$ python -q
>>> import numpy as np
>>> np.set_printoptions(precision=1, suppress=True, linewidth=140, sign=" ")
>>> rnd = lambda a: np.round(a, 1) + 0
>>> m1 = np.array([[-1, 0, 3, -3, -1, -2, 1, 0, -3],
...     [-2, -2, -1, -2, -3, 3, -1, -2, 0],
...     [2, 0, 1, 2, -2, 0, -2, 3, 1],
...     [3, 0, -3, 1, 3, -3, 3, 2, -2],
...     [3, 0, -3, 0, -2, 1, 1, 2, 3],
...     [-1, -2, 1, 1, -1, 1, 3, -1, -2],
...     [-2, -2, -3, -2, 2, 1, 2, -1, -1],
...     [-2, 0, -2, 0, 2, 3, 0, -1, 3],
...     [-1, -1, 3, -3, 1, 0, 2, -2, -3]])
>>> m1
array([[-1,  0,  3, -3, -1, -2,  1,  0, -3],
       [-2, -2, -1, -2, -3,  3, -1, -2,  0],
       [ 2,  0,  1,  2, -2,  0, -2,  3,  1],
       [ 3,  0, -3,  1,  3, -3,  3,  2, -2],
       [ 3,  0, -3,  0, -2,  1,  1,  2,  3],
       [-1, -2,  1,  1, -1,  1,  3, -1, -2],
       [-2, -2, -3, -2,  2,  1,  2, -1, -1],
       [-2,  0, -2,  0,  2,  3,  0, -1,  3],
       [-1, -1,  3, -3,  1,  0,  2, -2, -3]])
>>> B = np.linalg.inv(m1)
>>> rnd(np.linalg.det(m1) * np.linalg.det(B))
np.float64(1.0)
>>> (np.abs(B) > 1e-9).astype(int)
array([[ 1,  1,  1,  1,  1,  1,  1,  1,  1],
       [ 1,  1,  1,  1,  1,  1,  1,  1,  1],
       [ 1,  1,  1,  1,  1,  1,  1,  1,  1],
       [ 1,  1,  1,  1,  1,  1,  1,  1,  1],
       [ 1,  1,  1,  1,  1,  1,  1,  1,  1],
       [ 1,  1,  1,  1,  1,  1,  1,  1,  1],
       [ 1,  1,  1,  1,  1,  1,  1,  1,  1],
       [ 1,  1,  1,  1,  1,  1,  1,  1,  1],
       [ 1,  1,  1,  1,  1,  1,  1,  1,  1]])
>>> rnd(np.linalg.cond(m1))
np.float64(41.7)
>>> np.allclose(B, m1.T)
False
>>> rnd(np.linalg.inv(B))
array([[-1.,  0.,  3., -3., -1., -2.,  1.,  0., -3.],
       [-2., -2., -1., -2., -3.,  3., -1., -2.,  0.],
       [ 2.,  0.,  1.,  2., -2.,  0., -2.,  3.,  1.],
       [ 3.,  0., -3.,  1.,  3., -3.,  3.,  2., -2.],
       [ 3.,  0., -3.,  0., -2.,  1.,  1.,  2.,  3.],
       [-1., -2.,  1.,  1., -1.,  1.,  3., -1., -2.],
       [-2., -2., -3., -2.,  2.,  1.,  2., -1., -1.],
       [-2.,  0., -2.,  0.,  2.,  3.,  0., -1.,  3.],
       [-1., -1.,  3., -3.,  1.,  0.,  2., -2., -3.]])
>>> x0 = np.array([4, 4, 3, 4, 4, 5, 2, 5, 3])
>>> print(m1 @ x0)
[-28 -36  25  14  21  -9 -24  13 -22]
>>> m1 * x0
array([[ -4,   0,   9, -12,  -4, -10,   2,   0,  -9],
       [ -8,  -8,  -3,  -8, -12,  15,  -2, -10,   0],
       [  8,   0,   3,   8,  -8,   0,  -4,  15,   3],
       [ 12,   0,  -9,   4,  12, -15,   6,  10,  -6],
       [ 12,   0,  -9,   0,  -8,   5,   2,  10,   9],
       [ -4,  -8,   3,   4,  -4,   5,   6,  -5,  -6],
       [ -8,  -8,  -9,  -8,   8,   5,   4,  -5,  -3],
       [ -8,   0,  -6,   0,   8,  15,   0,  -5,   9],
       [ -4,  -4,   9, -12,   4,   0,   4, -10,  -9]])
>>> np.einsum("ij,j->i", m1, x0)
array([-28, -36,  25,  14,  21,  -9, -24,  13, -22])
>>> (m1 @ x0).argmax()
np.int64(2)
>>> np.linalg.norm(m1 @ x0) <= np.linalg.norm(m1, 2) * np.linalg.norm(x0) + 1e-9
np.True_
>>> m1 @ (2 * x0)
array([-56, -72,  50,  28,  42, -18, -48,  26, -44])
>>> np.sign((m1 @ x0).round(6))
array([-1, -1,  1,  1,  1, -1, -1,  1, -1])
>>> m1 @ np.ones(9)
array([ -6., -10.,   5.,   4.,   5.,  -1.,  -6.,   3.,  -4.])
>>> x0 = np.array([-3, -2, 1, 1, -2, 0, -1, 3, -3])
>>> target = m1 @ x0
>>> b, lr = np.zeros(9), 1 / np.linalg.norm(m1, 2) ** 2
>>> for i in range(25):
...     b -= lr * m1.T @ (m1 @ b - target)
...     if i % 5 == 0: print(i, round(np.linalg.norm(m1 @ b - target), 1))
... 
0 15.1
5 8.6
10 6.5
15 5.1
20 4.2
>>> rnd(b)
array([-1.7, -2. ,  1.1,  1. , -2. , -0.2, -1. ,  1.3, -2.6])
>>> rnd(np.linalg.cond(m1))
np.float64(41.7)
>>> T = np.stack([m1, 5 * m1, m1[::-1]])
>>> np.einsum("bij,cij->bc", T, T)
array([[  312,  1560,    71],
       [ 1560,  7800,   355],
       [   71,   355,   312]])
>>> (T @ m1.T).shape
(3, 9, 9)
>>> rnd(np.linalg.norm(T, axis=(1, 2)))
array([ 17.7,  88.3,  17.7])
>>> np.linalg.matrix_rank(T)
array([ 9,  9,  9])
>>> B = np.array([[-3, 3],
...     [-2, -3],
...     [2, -1],
...     [-2, -3],
...     [-1, -1],
...     [3, 2],
...     [-2, -2],
...     [-1, -2],
...     [2, 0]])
>>> print(np.einsum("ik,kj->ji", m1, B))
[[  2  28  -3 -41  -8   2   4  16   8]
 [ -2  22  -1 -10  10  -2   7   2   5]]
>>> B @ m1
Traceback (most recent call last):
  File "<python-input-33>", line 1, in <module>
    B @ m1
    ~~^~~~
ValueError: matmul: Input operand 1 has a mismatch in its core dimension 0, with gufunc signature (n?,k),(k,m?)->(n?,m?) (size 9 is different from 2)
>>> np.vstack([m1, B.T]).shape
(11, 9)
>>> M = np.load("test15.npy")
>>> print(M)
[[ 3.3  2.   3.   5.   1.   0.   1.   5. ]
 [ 2.   2.3  1.   4.   0.   5.   1.   3. ]
 [ 2.   5.   0.3  0.   3.   1.   0.   0. ]
 [ 4.   4.   4.   4.3  5.   2.   4.   0. ]
 [ 2.   1.   0.   4.   5.3  0.   1.   2. ]
 [ 1.   2.   2.   1.   3.   0.3  3.   5. ]
 [ 1.   4.   1.   1.   2.   5.   0.3  4. ]
 [ 3.   2.   3.   5.   1.   0.   1.   5.3]]
>>> rng = np.random.default_rng(4782)
>>> z = rng.permutation(8)
>>> z
array([ 4,  0,  5,  7,  3,  1,  6,  2])
>>> B = M[z][:, z]
>>> rnd(np.linalg.det(B)), rnd(np.linalg.det(M[z]))
(np.float64(-8060.8), np.float64(-8060.8))
>>> np.allclose(B, M)
False
>>> ang = np.radians(30)
>>> R = np.eye(8)
>>> R[4, 4] = R[5, 5] = np.cos(ang)
>>> R[4, 5], R[5, 4] = -np.sin(ang), np.sin(ang)
>>> print(rnd(R))
[[ 1.   0.   0.   0.   0.   0.   0.   0. ]
 [ 0.   1.   0.   0.   0.   0.   0.   0. ]
 [ 0.   0.   1.   0.   0.   0.   0.   0. ]
 [ 0.   0.   0.   1.   0.   0.   0.   0. ]
 [ 0.   0.   0.   0.   0.9 -0.5  0.   0. ]
 [ 0.   0.   0.   0.   0.5  0.9  0.   0. ]
 [ 0.   0.   0.   0.   0.   0.   1.   0. ]
 [ 0.   0.   0.   0.   0.   0.   0.   1. ]]
>>> B = M @ R.T
>>> rnd(np.linalg.svd(M, compute_uv=False)), rnd(np.linalg.svd(B, compute_uv=False))
(array([ 19.6,   7.4,   6.9,   4.8,   3.7,   3.4,   0.9,   0.2]), array([ 19.6,   7.4,   6.9,   4.8,   3.7,   3.4,   0.9,   0.2]))
>>> rnd(np.abs(B - M).max(axis=0))
array([ 0. ,  0. ,  0. ,  0. ,  2.8,  2.6,  0. ,  0. ])
>>> np.allclose(M @ M.T, B @ B.T)
True
>>> O, R = np.linalg.qr(M)
>>> np.allclose(R.T @ R, M.T @ M)
True
>>> print(rnd(O.T @ O))
[[ 1.  0.  0.  0.  0.  0.  0.  0.]
 [ 0.  1.  0.  0.  0.  0.  0.  0.]
 [ 0.  0.  1.  0.  0.  0.  0.  0.]
 [ 0.  0.  0.  1.  0.  0.  0.  0.]
 [ 0.  0.  0.  0.  1.  0.  0.  0.]
 [ 0.  0.  0.  0.  0.  1.  0.  0.]
 [ 0.  0.  0.  0.  0.  0.  1.  0.]
 [ 0.  0.  0.  0.  0.  0.  0.  1.]]
>>> rnd(O)
array([[-0.5,  0.3,  0.1,  0. ,  0.3, -0.2, -0.2, -0.7],
       [-0.3, -0.1, -0.2,  0.5,  0.4,  0.4,  0.5,  0. ],
       [-0.3, -0.6, -0.4, -0.5,  0.2, -0.3,  0.2,  0. ],
       [-0.6,  0. ,  0.3, -0.4, -0.3,  0.6, -0.1,  0.2],
       [-0.3,  0.2, -0.6,  0.2, -0.6, -0.1, -0.1,  0. ],
       [-0.1, -0.2,  0.5,  0.1, -0.5, -0.3,  0.6, -0.2],
       [-0.1, -0.6,  0.2,  0.5, -0.1,  0. , -0.6, -0.1],
       [-0.4,  0.2,  0.2,  0.2,  0.2, -0.5, -0.1,  0.6]])
>>> rnd(np.abs(np.diag(R)))
array([ 7.1,  4.8,  2.7,  2.6,  5. ,  3.1,  1.4,  1.6])
>>> rnd(abs(R[0, 0])), rnd(np.linalg.norm(M[:, 0]))
(np.float64(7.1), np.float64(7.1))
>>> rnd(O.T @ O)
array([[ 1.,  0.,  0.,  0.,  0.,  0.,  0.,  0.],
       [ 0.,  1.,  0.,  0.,  0.,  0.,  0.,  0.],
       [ 0.,  0.,  1.,  0.,  0.,  0.,  0.,  0.],
       [ 0.,  0.,  0.,  1.,  0.,  0.,  0.,  0.],
       [ 0.,  0.,  0.,  0.,  1.,  0.,  0.,  0.],
       [ 0.,  0.,  0.,  0.,  0.,  1.,  0.,  0.],
       [ 0.,  0.,  0.,  0.,  0.,  0.,  1.,  0.],
       [ 0.,  0.,  0.,  0.,  0.,  0.,  0.,  1.]])
>>> rnd(np.linalg.svd(O, compute_uv=False))
array([ 1.,  1.,  1.,  1.,  1.,  1.,  1.,  1.])
>>> print(rnd(np.linalg.norm(O, axis=0)))
[ 1.  1.  1.  1.  1.  1.  1.  1.]
